$ python -q
>>> import numpy as np
>>> np.set_printoptions(suppress=True, linewidth=200)
>>> def rnd(a):
...     return np.round(a, 2) + 0
... 
>>> M = np.load("layer0.npy")
>>> print(M)
[[4. 3. 3. 3. 3.]
 [3. 4. 3. 3. 3.]
 [3. 3. 4. 3. 3.]
 [3. 3. 3. 4. 3.]
 [3. 3. 3. 3. 4.]]
>>> rng = np.random.default_rng(6388)
>>> idx = rng.permutation(5)
>>> Y = M[:, idx] * rng.choice([-1, 1], 5)
>>> Y
array([[-3., -4.,  3., -3.,  3.],
       [-3., -3.,  4., -3.,  3.],
       [-4., -3.,  3., -3.,  3.],
       [-3., -3.,  3., -4.,  3.],
       [-3., -3.,  3., -3.,  4.]])
>>> left, _, Vh = np.linalg.svd(M.T @ Y)
>>> idx
array([2, 0, 1, 3, 4])
>>> rnd(np.linalg.lstsq(M, Y)[0])
array([[ 0., -1.,  0.,  0.,  0.],
       [ 0.,  0.,  1.,  0.,  0.],
       [-1.,  0.,  0.,  0.,  0.],
       [ 0.,  0.,  0., -1.,  0.],
       [ 0.,  0.,  0.,  0.,  1.]])
>>> vec = np.array([1, 1, 2, 5, 5])
>>> y = M @ vec
>>> beta, lr = np.zeros(5), 1 / np.linalg.norm(M, 2) ** 2
>>> for i in range(300):
...     beta -= lr * M.T @ (M @ beta - y)
...     if i % 50 == 0: print(i, round(np.linalg.norm(M @ beta - y), 2))
... 
0 4.08
50 3.36
100 2.76
150 2.27
200 1.87
250 1.53
>>> print(rnd(beta))
[1.56 1.56 2.25 4.32 4.32]
>>> feats = np.load("arr.npy")
>>> feats
array([[4, 5, 3, 1, 6],
       [0, 1, 0, 1, 2],
       [0, 2, 1, 0, 1],
       [2, 2, 2, 0, 2],
       [0, 0, 2, 0, 2],
       [2, 0, 0, 0, 1],
       [2, 0, 0, 0, 1],
       [4, 2, 4, 0, 5],
       [0, 0, 0, 0, 0],
       [2, 2, 4, 0, 4],
       [2, 4, 3, 0, 3],
       [0, 0, 2, 0, 2],
       [0, 0, 0, 0, 0],
       [0, 0, 0, 0, 0],
       [0, 1, 2, 1, 4],
       [0, 1, 0, 1, 2],
       [0, 0, 2, 0, 2],
       [0, 0, 2, 0, 2],
       [2, 1, 0, 1, 3],
       [2, 2, 2, 0, 2]])
>>> # rows 5 and 6 are equal
>>> hat = feats @ np.linalg.solve(feats.T @ feats, feats.T)
>>> rnd(hat @ feats[:, 1])
array([5., 1., 2., 2., 0., 0., 0., 2., 0., 2., 4., 0., 0., 0., 1., 1., 0., 0., 1., 2.])
>>> np.allclose(hat @ hat, hat)
True
>>> vec = np.array([0, 3, 8, 1, 9])
>>> feats @ vec
array([94, 22, 23, 40, 34,  9,  9, 83,  0, 74, 63, 34,  0,  0, 56, 22, 34, 34, 31, 40])
>>> feats @ np.ones(5)
array([19.,  4.,  4.,  8.,  4.,  3.,  3., 15.,  0., 12., 12.,  4.,  0.,  0.,  8.,  4.,  4.,  4.,  7.,  8.])
>>> np.sign((feats @ vec).round(6))
array([1, 1, 1, 1, 1, 1, 1, 1, 0, 1, 1, 1, 0, 0, 1, 1, 1, 1, 1, 1])
>>> feats @ (2 * vec)
array([188,  44,  46,  80,  68,  18,  18, 166,   0, 148, 126,  68,   0,   0, 112,  44,  68,  68,  62,  80])
>>> np.einsum("ij,j->i", feats, vec)
array([94, 22, 23, 40, 34,  9,  9, 83,  0, 74, 63, 34,  0,  0, 56, 22, 34, 34, 31, 40])
>>> Y = np.c_[feats[:, :4] @ np.array([[-1, 9, 7, 1], [-7, -3, 6, 9], [7, -7, 0, 1], [-7, -9, 7, -1]]), np.array([0, 0, 2, 2, 0, -3, -2, 3, -3, -2, -3, 3, 1, 3, 3, 3, -3, -2, 0, 0])]
>>> Y
array([[-25,  -9,  65,  51,   0],
       [-14, -12,  13,   8,   0],
       [ -7, -13,  12,  19,   2],
       [ -2,  -2,  26,  22,   2],
       [ 14, -14,   0,   2,   0],
       [ -2,  18,  14,   2,  -3],
       [ -2,  18,  14,   2,  -2],
       [ 10,   2,  40,  26,   3],
       [  0,   0,   0,   0,  -3],
       [ 12, -16,  26,  24,  -2],
       [ -9, -15,  38,  41,  -3],
       [ 14, -14,   0,   2,   3],
       [  0,   0,   0,   0,   1],
       [  0,   0,   0,   0,   3],
       [  0, -26,  13,  10,   3],
       [-14, -12,  13,   8,   3],
       [ 14, -14,   0,   2,  -3],
       [ 14, -14,   0,   2,  -2],
       [-16,   6,  27,  10,   0],
       [ -2,  -2,  26,  22,   0]])
>>> print(rnd(np.linalg.norm(Y - feats @ np.linalg.lstsq(feats, Y)[0], axis=0)))
[0.   0.   0.   0.   9.42]
>>> np.linalg.matrix_rank(np.c_[feats, Y])
np.int64(6)
>>> rnd(np.linalg.lstsq(feats, Y[:, 0])[0])
array([-1., -7.,  7., -7.,  0.])
>>> left, sigma, Vh = np.linalg.svd(feats)
>>> rnd(sigma)
array([17.54,  4.64,  3.66,  3.52,  0.29])
>>> Y = left[:, :4] @ np.diag(sigma[:4]) @ Vh[:4]
>>> np.linalg.matrix_rank(Y)
np.int64(4)
>>> rnd(np.abs(feats - Y).max())
np.float64(0.13)
>>> cent = feats[[2, 0]].astype(float)
>>> for _ in range(4):
...     idx = np.linalg.norm(feats[:, None] - cent, axis=-1).argmin(axis=1)
...     cent = np.array([feats[idx == j].mean(axis=0) for j in range(2)])
... 
>>> idx
array([1, 0, 0, 0, 0, 0, 0, 1, 0, 1, 1, 0, 0, 0, 0, 0, 0, 0, 0, 0])
>>> np.abs(cent[1] - cent[0]).argmax()
np.int64(4)
>>> print(np.bincount(idx))
[16  4]
>>> print(rnd(cent[1] - cent[0]))
[2.38 2.62 2.56 0.   2.88]
>>> E = np.array([[9.13, 6.12, 5.88, 6.09],
...     [3.29, 2.1, 1.88, 2.03],
...     [6.42, 3.82, 3.76, 3.41],
...     [-6.49, -3.87, -4.36, -3.89],
...     [2.72, 1.9, 2.27, 2.17]])
>>> E
array([[ 9.13,  6.12,  5.88,  6.09],
       [ 3.29,  2.1 ,  1.88,  2.03],
       [ 6.42,  3.82,  3.76,  3.41],
       [-6.49, -3.87, -4.36, -3.89],
       [ 2.72,  1.9 ,  2.27,  2.17]])
>>> vec = np.array([3, 5, 4, 3])
>>> y = E @ vec
>>> beta, lr = np.zeros(4), 1 / np.linalg.norm(E, 2) ** 2
>>> for i in range(6):
...     beta -= lr * E.T @ (E @ beta - y)
...     if i % 2 == 0: print(i, round(np.linalg.norm(E @ beta - y), 2))
... 
0 1.36
2 1.36
4 1.35
>>> print(rnd(beta))
[4.8  3.07 3.09 3.02]
>>> rnd(np.linalg.cond(E))
np.float64(270.04)
>>> hat = E @ np.linalg.solve(E.T @ E, E.T)
>>> rnd(np.trace(hat))
np.float64(4.0)
>>> rnd(hat @ E[:, 1])
array([ 6.12,  2.1 ,  3.82, -3.87,  1.9 ])
>>> np.allclose(hat @ hat, hat)
True
>>> print(rnd((np.eye(5) - hat) @ E))
[[0. 0. 0. 0.]
 [0. 0. 0. 0.]
 [0. 0. 0. 0.]
 [0. 0. 0. 0.]
 [0. 0. 0. 0.]]
>>> print(rnd(np.linalg.eigvalsh(hat)))
[0. 1. 1. 1. 1.]
>>> left, sigma, Vh = np.linalg.svd(E)
>>> np.argmax(sigma[:-1] / (sigma[1:] + 1e-6)) + 1
np.int64(1)
>>> Y = left[:, :1] @ np.diag(sigma[:1]) @ Vh[:1]
>>> np.linalg.matrix_rank(Y)
np.int64(1)
>>> rnd(np.linalg.norm(E - Y) / np.linalg.norm(E))
np.float64(0.05)
>>> Y = np.c_[E[:, :1] @ np.array([[3]]), np.array([2, -2, 0, 2, 1])]
>>> print(rnd(Y))
[[ 27.39   2.  ]
 [  9.87  -2.  ]
 [ 19.26   0.  ]
 [-19.47   2.  ]
 [  8.16   1.  ]]
>>> rnd(np.linalg.norm(np.linalg.qr(E)[0].T @ Y, axis=0) ** 2 / ((Y ** 2).sum(axis=0) + 1e-12))
array([1.  , 0.98])
>>> rnd(np.linalg.norm(Y - E @ np.linalg.lstsq(E, Y)[0], axis=0))
array([0.  , 0.56])
>>> J = np.load("m.npy")
>>> print(J)
[[  0  -6  -9  -3  -2   3  -4]
 [ -6  -8  -4  -2  -2   7   0]
 [ -9  -4  -8  -3  -7   4  -8]
 [ -3  -2  -3   0  -2  -7  -5]
 [ -2  -2  -7  -2  -2   0  -2]
 [  3   7   4  -7   0   4   2]
 [ -4   0  -8  -5  -2   2 -10]]
>>> np.unravel_index(np.abs(J).argmax(), J.shape)
(np.int64(6), np.int64(6))
>>> np.diff(J, axis=0)
array([[ -6,  -2,   5,   1,   0,   4,   4],
       [ -3,   4,  -4,  -1,  -5,  -3,  -8],
       [  6,   2,   5,   3,   5, -11,   3],
       [  1,   0,  -4,  -2,   0,   7,   3],
       [  5,   9,  11,  -5,   2,   4,   4],
       [ -7,  -7, -12,   2,  -2,  -2, -12]])
>>> rnd(np.linalg.svd(J, compute_uv=False))
array([27.78, 12.76, 11.74,  7.34,  3.72,  2.86,  1.99])
>>> np.linalg.matrix_rank(J)
np.int64(7)
>>> J - J[0]
array([[  0,   0,   0,   0,   0,   0,   0],
       [ -6,  -2,   5,   1,   0,   4,   4],
       [ -9,   2,   1,   0,  -5,   1,  -4],
       [ -3,   4,   6,   3,   0, -10,  -1],
       [ -2,   4,   2,   1,   0,  -3,   2],
       [  3,  13,  13,  -4,   2,   1,   6],
       [ -4,   6,   1,  -2,   0,  -1,  -6]])
>>> F = np.array([[-0.7, 1.4, 0.6], [-0.2, -0.6, -2.0], [0.4, 1.4, 1.2]])
>>> F[:, 1] *= 10
>>> F
array([[-0.7, 14. ,  0.6],
       [-0.2, -6. , -2. ],
       [ 0.4, 14. ,  1.2]])
>>> # column 1 dominates
>>> hat = np.triu(np.array([[-2, 2, 1], [-2, 1, -1], [0, -1, 0]]), 1) + np.eye(3)
>>> Y = hat @ F @ np.linalg.inv(hat)
>>> print(np.trace(Y), np.trace(F))
-5.5 -5.5
>>> rnd(hat @ F - F @ hat)
array([[  0. ,   3.4,  11.9],
       [ -0.4, -13.6,  -7. ],
       [  0. ,  -0.8,  13.6]])
>>> np.linalg.matrix_rank(Y)
np.int64(3)
>>> rnd(np.linalg.norm(F, 2) / np.linalg.norm(F))
np.float64(1.0)
>>> rnd(np.abs(np.linalg.svd(F)[2][-1]))
array([0.95, 0.03, 0.32])
>>> left, sigma, Vh = np.linalg.svd(F)
>>> rnd(sigma)
array([20.77,  1.67,  0.65])
>>> np.argmax(sigma[:-1] / (sigma[1:] + 1e-6)) + 1
np.int64(1)
>>> Y = left[:, :1] @ np.diag(sigma[:1]) @ Vh[:1]
>>> rnd(np.linalg.norm(F - Y) / np.linalg.norm(F))
np.float64(0.09)
>>> rnd(Y)
array([[-0.1 , 13.95,  1.22],
       [ 0.04, -6.13, -0.54],
       [-0.1 , 13.99,  1.22]])
>>> np.linalg.matrix_rank(Y)
np.int64(1)
>>> rnd(np.abs(F - Y).max())
np.float64(1.46)
>>> rnd(np.abs(np.linalg.svd(M)[2][-1]))
array([0.89, 0.22, 0.22, 0.22, 0.22])
>>> np.argsort(-np.linalg.norm(M, axis=0).round(6), kind="stable")[:3]
array([0, 1, 2])
>>> np.linalg.cond(M) > 100
np.False_
>>> rnd(np.linalg.norm(M, 2) / np.linalg.norm(M))
np.float64(0.99)
>>> [round(float(x), 2) for x in np.linalg.svd(M, compute_uv=False)[:3]]
[16.0, 1.0, 1.0]
>>> m1 = np.load("block19.npy")
>>> m1
array([[ 1.,  0.,  0.,  0.],
       [ 0.,  0.,  3.,  0.],
       [ 0.,  1., -3.,  1.],
       [ 0.,  4.,  2.,  0.]])
>>> # splits into 2 blocks
>>> hat = np.triu(np.array([[2, 2, -1, -1], [-1, -2, 0, -1], [-2, -1, 0, -2], [1, 0, -2, -2]]), 1) + np.eye(4)
>>> Y = hat @ m1 @ np.linalg.inv(hat)
>>> np.trace(Y), np.trace(m1)
(np.float64(-2.0), np.float64(-2.0))
>>> print(hat @ m1 - m1 @ hat)
[[ 0. -7.  8.  0.]
 [ 0. -4. -2.  6.]
 [ 0. -8. -4. -5.]
 [ 0.  0.  0.  8.]]
>>> rnd(np.poly(Y))
array([ 1.,  2., -8., -7., 12.])
>>> print(np.linalg.matrix_rank(Y))
4
